% python3 -q
>>> import numpy as np
>>> import numpy.linalg as la
>>> np.set_printoptions(suppress=True, linewidth=140)
>>> data = np.load("data.npy")
>>> print(data)
[[ 4 -3  4  0  0]
 [ 5 -1 -5  0  0]
 [-5  1  2  0  0]
 [ 0  0  0  2  0]
 [ 0  0  0  0 -3]]
>>> # 3 groups of indices that never mix
>>> print(np.round(np.sort(la.eigvals(data).real), 1))
[-3.  -0.7  2.   2.9  2.9]
>>> print((la.matrix_power((data != 0) + (data.T != 0) + np.eye(5), 5) > 0).astype(int))
[[1 1 1 0 0]
 [1 1 1 0 0]
 [1 1 1 0 0]
 [0 0 0 1 0]
 [0 0 0 0 1]]
>>> rng = np.random.default_rng(31220)
>>> Y = data + rng.integers(-2, 3, (5, 4)) @ rng.integers(-2, 3, (4, 5))
>>> print(Y)
[[10 -7  0  4 -4]
 [ 7  1 -3  2  2]
 [-7 -3  4 -3 -4]
 [-8 -5  0 -6 -5]
 [-8  2  2 -6 -1]]
>>> print(la.matrix_rank(Y - data, tol=1e-8))
4
>>> O = Y.astype(float).copy()
>>> for j in range(5):
...     O[:, j] -= O[:, :j] @ (O[:, :j].T @ O[:, j])
...     O[:, j] /= la.norm(O[:, j])
... 
>>> print(np.round(O.T @ Y, 1) + 0)
[[18.1 -1.  -3.6  9.5  2.8]
 [ 0.   9.3 -1.6  1.1  7.3]
 [ 0.   0.   3.7  1.6 -0.7]
 [ 0.   0.   0.   2.7  1. ]
 [ 0.   0.   0.   0.   0.1]]
>>> lab = rng.permutation(5)
>>> print(lab)
[0 2 4 1 3]
>>> Y = data[lab][:, lab]
>>> print(Y)
[[ 4  4  0 -3  0]
 [-5  2  0  1  0]
 [ 0  0 -3  0  0]
 [ 5 -5  0 -1  0]
 [ 0  0  0  0  2]]
>>> print(np.trace(Y))
4
>>> print(np.round(la.norm(data, axis=1), 1))
[6.4 7.1 5.5 2.  3. ]
>>> print(round(float(la.norm(data, 2)), 1))
9.0
>>> print(round(float(la.norm(data[4] - data[1])), 1))
7.7
>>> print(np.round(la.norm(data[4], 1), 1), round(la.norm(data[4], np.inf), 1))
3.0 3.0
>>> print(la.norm(data, axis=1).argmax())
1
>>> m1 = np.array([[10.3, 6.0, 4.4],
...     [-8.8, -5.5, 4.0],
...     [4.3, -3.6, -13.4],
...     [-2.5, 13.3, -8.7],
...     [-0.3, 9.3, 1.6],
...     [-11.8, 2.0, -1.4]])
>>> print(m1)
[[ 10.3   6.    4.4]
 [ -8.8  -5.5   4. ]
 [  4.3  -3.6 -13.4]
 [ -2.5  13.3  -8.7]
 [ -0.3   9.3   1.6]
 [-11.8   2.   -1.4]]
>>> t3 = np.stack([m1, 5 * m1, m1[::-1]])
>>> print((t3 @ m1.T).shape)
(3, 6, 6)
>>> ang = np.radians(15)
>>> Rm = np.eye(3)
>>> Rm[0, 0] = Rm[2, 2] = np.cos(ang)
>>> Rm[0, 2], Rm[2, 0] = -np.sin(ang), np.sin(ang)
>>> print(Rm.round(1))
[[ 1.   0.  -0.3]
 [ 0.   1.   0. ]
 [ 0.3  0.   1. ]]
>>> Y = m1 @ Rm.T
>>> print(Y.round(1))
[[  8.8   6.    6.9]
 [ -9.5  -5.5   1.6]
 [  7.6  -3.6 -11.8]
 [ -0.2  13.3  -9.1]
 [ -0.7   9.3   1.5]
 [-11.    2.   -4.4]]
>>> print(np.round(la.det(Rm), 1), round(np.trace(Rm), 1))
1.0 2.9
